In [1]: import numpy as np

In [2]: from numpy import linalg as LA

In [3]: np.set_printoptions(precision=2, suppress=True, linewidth=100)

In [4]: feats = np.vander(np.arange(3) - 2, 3, increasing=True)

In [5]: feats
Out[5]: 
array([[ 1, -2,  4],
       [ 1, -1,  1],
       [ 1,  0,  0]])

In [6]: O, Rm = LA.qr(feats)

In [7]: O.round(2) + 0
Out[7]: 
array([[-0.58,  0.71,  0.41],
       [-0.58,  0.  , -0.82],
       [-0.58, -0.71,  0.41]])

In [8]: np.abs(np.diag(Rm))
Out[8]: array([1.73, 1.41, 0.82])

In [9]: np.round(O.T @ O, 2) + 0
Out[9]: 
array([[1., 0., 0.],
       [0., 1., 0.],
       [0., 0., 1.]])

In [10]: O.shape, Rm.shape
Out[10]: ((3, 3), (3, 3))

In [11]: np.round(abs(Rm[0, 0]), 2), round(float(LA.norm(feats[:, 0])), 2)
Out[11]: (np.float64(1.73), 1.73)

In [12]: x0 = np.array([0, -2, 1])

In [13]: rhs = feats @ x0

In [14]: rhs
Out[14]: array([8, 3, 0])

In [15]: LA.solve(feats, rhs + feats[:, 1])
Out[15]: array([ 0., -1.,  1.])

In [16]: LA.solve(feats, rhs)
Out[16]: array([ 0., -2.,  1.])

In [17]: rng = np.random.default_rng(87)

In [18]: ang = np.sort(rng.uniform(-2, 2, 23))

In [19]: A = np.c_[ang, ang ** 2, ang ** 3] @ np.array([[3, 0, -9, 2], [0, -7, -1, -6], [5, 7, 2, 7]])

In [20]: A.round(2) + 0
Out[20]: 
array([[-45.15, -82.48,  -1.74, -82.51],
       [-35.88, -65.89,   0.93, -66.21],
       [-35.02, -64.34,   1.17, -64.69],
       [-34.86, -64.04,   1.22, -64.39],
       [-27.83, -51.28,   3.04, -51.84],
       [-15.18, -27.77,   5.58, -28.68],
       [-13.4 , -24.39,   5.79, -25.33],
       [-12.33, -22.36,   5.9 , -23.32],
       [ -8.07, -14.14,   6.  , -15.14],
       [ -4.9 ,  -7.94,   5.52,  -8.9 ],
       [ -1.57,  -1.65,   3.38,  -2.3 ],
       [ -0.98,  -0.75,   2.46,  -1.24],
       [ -0.23,  -0.04,   0.68,  -0.19],
       [  0.03,   0.  ,  -0.08,   0.02],
       [  0.49,  -0.14,  -1.42,   0.19],
       [  0.71,  -0.26,  -2.  ,   0.22],
       [  0.96,  -0.4 ,  -2.58,   0.24],
       [  5.24,  -0.84,  -6.96,   1.48],
       [  6.71,  -0.46,  -7.59,   2.24],
       [  6.8 ,  -0.43,  -7.62,   2.29],
       [ 10.7 ,   1.21,  -8.58,   4.76],
       [ 22.69,   8.83,  -8.94,  14.25],
       [ 29.78,  14.25,  -8.35,  20.56]])

In [21]: ang = np.radians(72)

In [22]: Rm = np.eye(4)

In [23]: Rm[1, 1] = Rm[3, 3] = np.cos(ang)

In [24]: Rm[1, 3], Rm[3, 1] = -np.sin(ang), np.sin(ang)

In [25]: Rm
Out[25]: 
array([[ 1.  ,  0.  ,  0.  ,  0.  ],
       [ 0.  ,  0.31,  0.  , -0.95],
       [ 0.  ,  0.  ,  1.  ,  0.  ],
       [ 0.  ,  0.95,  0.  ,  0.31]])

In [26]: other = A @ Rm.T

In [27]: np.allclose(A @ A.T, other @ other.T)
Out[27]: True

In [28]: np.round(LA.svd(A, compute_uv=False), 2) + 0, np.round(LA.svd(other, compute_uv=False), 2) + 0
Out[28]: 
(array([240.28,  34.03,  12.98,   0.  ]),
 array([240.28,  34.03,  12.98,   0.  ]))

In [29]: np.allclose(LA.norm(A, axis=1), LA.norm(other, axis=1))
Out[29]: True
